$ python3 -q
>>> import numpy as np
>>> from numpy import linalg as LA
>>> np.set_printoptions(precision=2, suppress=True, linewidth=100)
>>> A = np.load("out2.npy")
>>> A
array([[ 1., -1., -1.],
       [ 1.,  5.,  3.],
       [-1., -5., -3.]])
>>> [round(float(x), 2) for x in LA.svd(A, compute_uv=False)[:3]]
[8.45, 1.25, 0.0]
>>> np.argsort(-LA.norm(A, axis=0).round(6), kind="stable")[:3]
array([1, 2, 0])
>>> rk = LA.matrix_rank(A)
>>> rk
np.int64(2)
>>> null = LA.svd(A)[2][rk:].T
>>> null[:, 0] / null[np.abs(null[:, 0]).round(6).argmax(), 0]
array([ 0.33, -0.67,  1.  ])
>>> [int(LA.matrix_rank(np.delete(A, i, axis=0))) for i in range(3)]
[1, 2, 2]
>>> np.allclose(A @ null, 0)
True
>>> [int(LA.matrix_rank(A[:i])) for i in range(1, len(A) + 1)]
[1, 2, 2]
>>> data = np.array([[0.8, 1.8, -6.0, 0.7],
...     [0.2, -1.4, -3.0, -1.9],
...     [0.7, 0.5, -12.0, -2.1]])
>>> u = np.array([-1, 2, -1])
>>> np.convolve(data[0], u)
array([ -0.8,  -0.2,   8.8, -14.5,   7.4,  -0.7])
>>> np.array([np.convolve(row, u, "same") for row in data])
array([[ -0.2,   8.8, -14.5,   7.4],
       [  1.8,   0. ,  -2.7,  -0.8],
       [  0.9,  12.3, -22.4,   7.8]])
>>> np.cross(data[0, :3], data[2, :3])
array([-18.6 ,   5.4 ,  -0.86])
>>> np.correlate(data[0], data[2], "full")
array([ -1.68, -13.38,  -8.6 ,  71.99, -10.14,  -3.85,   0.49])
>>> x = np.array([4, 1, 5, 0])
>>> (data * x).sum(axis=1)
array([-25. , -15.6, -56.7])
>>> data @ x
array([-25. , -15.6, -56.7])
>>> (data @ x).argmax()
np.int64(1)
>>> data * x
array([[  3.2,   1.8, -30. ,   0. ],
       [  0.8,  -1.4, -15. ,  -0. ],
       [  2.8,   0.5, -60. ,  -0. ]])
>>> np.einsum("ij,j->i", data, x)
array([-25. , -15.6, -56.7])
>>> W = np.array([[-2, 0, 1], [0, 2, 2], [-1, -1, 2], [-1, 1, 2]])
>>> c = np.array([0, -2, 3])
>>> act = np.maximum(data @ W + c, 0)
>>> (act > 0).mean(axis=0)
array([1.  , 0.67, 0.  ])
>>> LA.matrix_rank(act)
np.int64(2)
>>> (act > 0).astype(int)
array([[1, 1, 0],
       [1, 0, 0],
       [1, 1, 0]])
>>> act
array([[ 3.7,  8.3,  0. ],
       [ 4.5,  0. ,  0. ],
       [12.7,  8.9,  0. ]])
>>> Z = np.array([[-2, -1, 2], [2, 0, 2], [2, 1, 0]])
>>> (act @ Z).round(6).argmax(axis=1)
array([2, 2, 2])
>>> rng = np.random.default_rng(118914)
>>> other = data + rng.integers(-2, 3, (3, 2)) @ rng.integers(-2, 3, (2, 4))
>>> other
array([[  2.8,  -0.2, -14. ,   2.7],
       [  6.2,  -3.4,  -3. ,   4.1],
       [ -5.3,   2.5, -12. ,  -8.1]])
>>> other - data
array([[ 2., -2., -8.,  2.],
       [ 6., -2.,  0.,  6.],
       [-6.,  2.,  0., -6.]])
>>> E = np.array([[14, 0, 18],
...     [0, 0, 2],
...     [13, 0, 25],
...     [2, 0, 12],
...     [0, 7, 0],
...     [2, 0, 12],
...     [8, 0, 15],
...     [6, 0, 29],
...     [7, 0, 22],
...     [10, 0, 1],
...     [3, 0, 5]])
>>> Z = E[[6, 0]].astype(float)
>>> for _ in range(7):
...     labels = LA.norm(E[:, None] - Z, axis=-1).argmin(axis=1)
...     Z = np.array([E[labels == j].mean(axis=0) for j in range(2)])
... 
>>> labels
array([1, 0, 1, 0, 0, 0, 1, 1, 1, 0, 0])
>>> np.bincount(labels)
array([6, 5])
>>> other = np.c_[E[:, :1] @ np.array([[-1]]), np.array([-2, 2, -2, -2, 2, 1, 2, 1, -1, 1, 2])]
>>> other
array([[-14,  -2],
       [  0,   2],
       [-13,  -2],
       [ -2,  -2],
       [  0,   2],
       [ -2,   1],
       [ -8,   2],
       [ -6,   1],
       [ -7,  -1],
       [-10,   1],
       [ -3,   2]])
>>> LA.matrix_rank(np.c_[E, other])
np.int64(4)
>>> LA.matrix_rank(other)
np.int64(2)
>>> np.round(LA.norm(other - E @ LA.lstsq(E, other)[0], axis=0), 2) + 0
array([0. , 5.2])
>>> proj = E @ LA.solve(E.T @ E, E.T)
>>> np.round(proj @ E[:, 0], 2) + 0
array([14.,  0., 13.,  2.,  0.,  2.,  8.,  6.,  7., 10.,  3.])
>>> np.trace(proj)
np.float64(3.0)
>>> LA.matrix_rank(np.eye(11) - proj)
np.int64(8)
>>> np.round(LA.eigvalsh(proj), 2) + 0
array([0., 0., 0., 0., 0., 0., 0., 0., 1., 1., 1.])
>>> x = np.array([-4, 3, 2])
>>> y = E @ x
>>> y
array([-20,   4,  -2,  16,  21,  16,  -2,  34,  16, -38,  -2])
>>> LA.solve(E.T @ E, E.T @ y)
array([-4.,  3.,  2.])
>>> y = y + 0.1 * rng.normal(size=11)
>>> y
array([-20.13,   3.9 ,  -1.92,  16.09,  21.16,  16.16,  -2.04,  34.01,  16.01, -37.86,  -2.06])
>>> c, *_ = LA.lstsq(E, y)
>>> c.round()
array([-4.,  3.,  2.])
>>> round(LA.norm(y - E @ c), 2)
np.float64(0.3)
>>> [round(float(LA.norm(LA.solve(E.T @ E + lam * np.eye(3), E.T @ y))), 2) for lam in (0, 1, 10, 100)]
[5.4, 5.34, 4.92, 3.02]
